$ ipython --no-banner

In [1]: import numpy as np

In [2]: from numpy import linalg as LA

In [3]: np.set_printoptions(precision=3, suppress=True, linewidth=140, sign=" ")

In [4]: W0 = np.load("arr.npy")

In [5]: print(W0)
[[ 10   7   9   8  12   0   0   1]
 [  7  26   1  19  12 -16  10  -6]
 [  9   1  15   4  18   8   0   0]
 [  8  19   4  15  12 -10   6  -4]
 [ 12  12  18  12  27   3   6  -3]
 [  0 -16   8 -10   3  15  -6   3]
 [  0  10   0   6   6  -6   8  -2]
 [  1  -6   0  -4  -3   3  -2   6]]

In [6]: u, v = W0[6], W0[7]

In [7]: print(u @ v)
-148

In [8]: print(u @ u)
276

In [9]: pr = (u @ v) / (u @ u) * u

In [10]: print(pr)
[-0.    -5.362 -0.    -3.217 -3.217  3.217 -4.29   1.072]

In [11]: print(np.outer(u, v))
[[  0   0   0   0   0   0   0   0]
 [ 10 -60   0 -40 -30  30 -20  60]
 [  0   0   0   0   0   0   0   0]
 [  6 -36   0 -24 -18  18 -12  36]
 [  6 -36   0 -24 -18  18 -12  36]
 [ -6  36   0  24  18 -18  12 -36]
 [  8 -48   0 -32 -24  24 -16  48]
 [ -2  12   0   8   6  -6   4 -12]]

In [12]: print(round(float(LA.norm(u + v) ** 2 + LA.norm(u - v) ** 2), 3))
774.0

In [13]: rng = np.random.default_rng(620909)

In [14]: z = rng.permutation(8)

In [15]: print(z)
[ 0  2  4  3  6  1  5  7]

In [16]: B = W0[z][:, z]

In [17]: print(B)
[[ 10   9  12   8   0   7   0   1]
 [  9  15  18   4   0   1   8   0]
 [ 12  18  27  12   6  12   3  -3]
 [  8   4  12  15   6  19 -10  -4]
 [  0   0   6   6   8  10  -6  -2]
 [  7   1  12  19  10  26 -16  -6]
 [  0   8   3 -10  -6 -16  15   3]
 [  1   0  -3  -4  -2  -6   3   6]]

In [18]: print(np.trace(B))
122

In [19]: evals, vecs = LA.eigh(B)

In [20]: x0 = np.array([1, -2, -2, -2, -2, -1, -3, -3])

In [21]: print(np.abs(B).sum(axis=1).max(), round(float(np.abs(evals).max()), 3))
97 67.6

In [22]: print(x0 @ B @ x0)
639

In [23]: print(np.round(LA.eigvalsh(B[1:, 1:]), 3) + 0)
[  0.      0.      0.      4.697   4.94   39.006  63.357]

In [24]: print(x0 @ B @ x0 / (x0 @ x0), np.round(evals[0], 3), np.round(evals[-1], 3))
17.75 -0.0 67.6

In [25]: K = np.load("m.npy")

In [26]: print(K)
[[ 6.  4.  4.  6. -4. -6.  4. -4.  2. -4.  6. -6.  4. -4.]
 [ 4.  6.  4.  6. -4. -6.  4. -4.  2. -4.  6. -6.  4. -4.]
 [ 4.  4.  6.  6. -4. -6.  4. -4.  2. -4.  6. -6.  4. -4.]
 [ 6.  6.  6. 11. -6. -9.  6. -6.  3. -6.  9. -9.  6. -6.]
 [-4. -4. -4. -6.  6.  6. -4.  4. -2.  4. -6.  6. -4.  4.]
 [-6. -6. -6. -9.  6. 11. -6.  6. -3.  6. -9.  9. -6.  6.]
 [ 4.  4.  4.  6. -4. -6.  6. -4.  2. -4.  6. -6.  4. -4.]
 [-4. -4. -4. -6.  4.  6. -4.  6. -2.  4. -6.  6. -4.  4.]
 [ 2.  2.  2.  3. -2. -3.  2. -2.  3. -2.  3. -3.  2. -2.]
 [-4. -4. -4. -6.  4.  6. -4.  4. -2.  6. -6.  6. -4.  4.]
 [ 6.  6.  6.  9. -6. -9.  6. -6.  3. -6. 11. -9.  6. -6.]
 [-6. -6. -6. -9.  6.  9. -6.  6. -3.  6. -9. 11. -6.  6.]
 [ 4.  4.  4.  6. -4. -6.  4. -4.  2. -4.  6. -6.  6. -4.]
 [-4. -4. -4. -6.  4.  6. -4.  4. -2.  4. -6.  6. -4.  6.]]

In [27]: t3 = np.stack([K, 4 * K, K[::-1]])

In [28]: print(t3.shape)
(3, 14, 14)

In [29]: print(np.abs(LA.svd(K)[2][-1]))
[ 0.972  0.056  0.056  0.085  0.056  0.085  0.056  0.056  0.028  0.056  0.085  0.085  0.056  0.056]

In [30]: print([round(float(x), 3) for x in LA.svd(K, compute_uv=False)[:3]])
[75.0, 2.0, 2.0]

In [31]: print(LA.cond(K) > 100)
False

In [32]: print(np.argsort(-LA.norm(K, axis=0).round(6), kind="stable")[:3])
[  3   5  10]

In [33]: print(round(np.log10(LA.cond(K))))
2

In [34]: low = LA.cholesky(K)

In [35]: print(LA.eigvalsh(K).min() > 0)
True

In [36]: print(np.prod(np.diag(low)) ** 2, round(LA.det(K), 3))
614400.0 614400.0

In [37]: data = np.loadtxt("block9.csv", delimiter=",")

In [38]: print(data)
[[-15.102  -2.315   4.508 -16.143   1.788   2.104  15.633  10.115   9.155 -14.11   -7.756]
 [-14.762  -2.685   2.558 -15.557   1.482   2.851  13.276   8.47    8.071 -14.289  -5.673]
 [-14.921  -3.122   2.778 -13.605   3.059   2.542  14.323   9.623   9.022 -15.314  -6.41 ]
 [-15.308  -3.4     3.43  -14.344   2.333   3.729  14.229   8.713  10.184 -14.341  -4.112]
 [-16.835  -3.902   2.965 -14.374   3.274   4.245  15.617  10.74    8.808 -14.743  -6.622]
 [-15.579  -2.746   2.304 -15.025   3.649   3.395  13.192   8.673   8.837 -13.677  -4.689]
 [-16.349  -4.189   2.872 -13.367   2.412   1.928  14.963   9.114  10.071 -16.038  -6.058]
 [-16.098  -5.108   3.563 -13.682   3.849   1.598  15.623   7.708   9.416 -14.854  -6.016]
 [-14.796  -2.706   3.618 -15.503   2.096   2.262  14.591   8.627   9.537 -13.616  -5.824]
 [-13.83   -2.353   4.167 -14.372   3.425   3.758  13.422  10.523   9.398 -14.633  -5.653]
 [-15.99   -2.416   2.488 -15.65    2.558   2.98   15.096   8.775   7.876 -15.081  -5.011]
 [-15.93   -2.903   3.512 -15.104   1.136   3.014  16.102   6.658   9.803 -14.784  -4.334]
 [-14.036  -2.701   4.657 -15.944   3.71    2.279  14.505   8.987   8.746 -16.062  -5.667]
 [-13.25   -3.424   2.335 -15.628   2.784   2.7    14.493   8.891   8.722 -15.656  -7.451]
 [-15.844  -2.803   2.28  -13.618   2.902   2.242  13.314   9.341   8.485 -15.379  -6.753]
 [-15.164  -4.627   3.137 -17.404   1.893   3.084  14.398  10.735   8.969 -16.1    -6.114]
 [-16.936  -3.476   3.493 -15.515   4.3     2.334  14.61    9.413   9.92  -15.395  -7.074]
 [-16.1    -3.429   3.79  -14.301   2.991   3.381  14.731   8.132   7.331 -14.984  -5.179]
 [-14.176  -3.976   4.226 -13.962   3.59    3.263  15.536   8.545   8.895 -14.789  -4.717]
 [-16.348  -4.533   1.203 -13.616   3.968   4.935  16.729   7.616   9.285 -14.761  -5.699]
 [-15.936  -1.748   4.262 -13.123   3.666   2.823  15.156   8.455   9.267 -14.217  -6.78 ]
 [-14.862  -4.276   1.291 -14.374   3.145   2.823  15.893   8.799   9.932 -14.599  -4.399]
 [-16.495  -1.171   2.337 -16.211   4.123   2.417  15.189   8.609   8.948 -13.814  -6.196]
 [-16.441  -2.437   3.488 -15.324   0.893   3.001  14.422   7.195   8.899 -15.224  -7.37 ]
 [-13.621  -0.921   3.252 -15.993   1.81    3.46   13.639   8.634  11.138 -13.594  -5.544]
 [-15.407  -2.619   3.28  -16.367   3.179   3.9    13.962   7.644   9.421 -13.858  -6.085]
 [-12.41   -3.349   1.667 -15.222   3.944   2.957  17.008   8.2     8.386 -14.156  -6.722]
 [-13.831  -1.575   3.985 -14.992   2.779   3.457  16.395   8.248   8.071 -15.015  -6.51 ]
 [-15.233  -2.714   2.713 -16.197   1.395   4.38   16.144   9.293   7.868 -14.941  -5.906]
 [-15.068  -1.348   3.749 -16.858   3.044   2.735  15.615  10.596   8.275 -13.051  -5.873]
 [-15.409  -2.217   3.112 -15.322   5.02    5.075  15.008   9.422  10.052 -14.397  -7.02 ]
 [-15.249  -1.843   1.91  -14.231   2.466   1.886  14.315   8.482   9.515 -14.851  -5.114]
 [-14.016  -1.457   2.283 -15.581   1.395   2.708  13.939   7.707   8.692 -15.253  -6.105]
 [-13.997  -4.366   2.624 -15.313   4.049   0.123  13.724   8.319   8.229 -15.316  -7.341]
 [-13.369  -2.198   3.466 -15.123   2.94    3.144  13.423   8.689   9.054 -15.879  -5.939]]

In [39]: proj = data @ LA.solve(data.T @ data, data.T)

In [40]: print(proj @ data[:, 7])
[ 10.115   8.47    9.623   8.713  10.74    8.673   9.114   7.708   8.627  10.523   8.775   6.658   8.987   8.891   9.341  10.735   9.413
   8.132   8.545   7.616   8.455   8.799   8.609   7.195   8.634   7.644   8.2     8.248   9.293  10.596   9.422   8.482   7.707   8.319
   8.689]

In [41]: x0 = np.array([-5, -9, 5, 5, -8, -5, 0, -4, 5, 4, 8])

In [42]: target = data @ x0

In [43]: print(np.round(LA.lstsq(data, target)[0], 3) + 0)
[-5. -9.  5.  5. -8. -5.  0. -4.  5.  4.  8.]

In [44]: print(np.round(LA.pinv(data) @ data, 3) + 0)
[[ 1.  0.  0.  0.  0.  0.  0.  0.  0.  0.  0.]
 [ 0.  1.  0.  0.  0.  0.  0.  0.  0.  0.  0.]
 [ 0.  0.  1.  0.  0.  0.  0.  0.  0.  0.  0.]
 [ 0.  0.  0.  1.  0.  0.  0.  0.  0.  0.  0.]
 [ 0.  0.  0.  0.  1.  0.  0.  0.  0.  0.  0.]
 [ 0.  0.  0.  0.  0.  1.  0.  0.  0.  0.  0.]
 [ 0.  0.  0.  0.  0.  0.  1.  0.  0.  0.  0.]
 [ 0.  0.  0.  0.  0.  0.  0.  1.  0.  0.  0.]
 [ 0.  0.  0.  0.  0.  0.  0.  0.  1.  0.  0.]
 [ 0.  0.  0.  0.  0.  0.  0.  0.  0.  1.  0.]
 [ 0.  0.  0.  0.  0.  0.  0.  0.  0.  0.  1.]]

In [45]: print(np.round(LA.solve(data.T @ data, data.T @ target), 3) + 0)
[-5. -9.  5.  5. -8. -5.  0. -4.  5.  4.  8.]

In [46]: try:
    ...:     LA.solve(data, target)
    ...: except LA.LinAlgError as e:
    ...:     print("failed:", e)
    ...: 
failed: Last 2 dimensions of the array must be square

In [47]: target = target + 0.02 * rng.normal(size=35)

In [48]: print(target)
[ -99.763  -89.197  -94.513  -58.877  -96.015  -89.856  -60.666  -54.231  -77.086 -105.764  -95.604  -47.755 -104.824 -119.385  -97.148
  -95.848  -96.439  -79.252  -73.637  -84.644  -90.959  -71.014 -115.966  -81.346  -96.699  -97.345 -123.144 -116.03  -104.716 -116.294
 -130.77   -84.622 -105.181  -99.314 -111.42 ]

In [49]: c, *_ = LA.lstsq(data, target)

In [50]: print(round(float(LA.norm(target - data @ c)), 3))
0.134

In [51]: print(np.round(data.T @ (target - data @ c), 3) + 0)
[ 0.  0.  0.  0.  0.  0.  0.  0.  0.  0.  0.]

In [52]: print([round(float(LA.norm(LA.solve(data.T @ data + lam * np.eye(11), data.T @ target))), 2) for lam in (0, 1, 10, 100)])
[19.14, 18.5, 14.59, 5.84]

In [53]: print(c)
[-5.    -9.005  4.999  5.    -8.006 -4.999  0.003 -3.993  4.996  4.003  8.004]

In [54]: print(c.round())
[-5. -9.  5.  5. -8. -5.  0. -4.  5.  4.  8.]
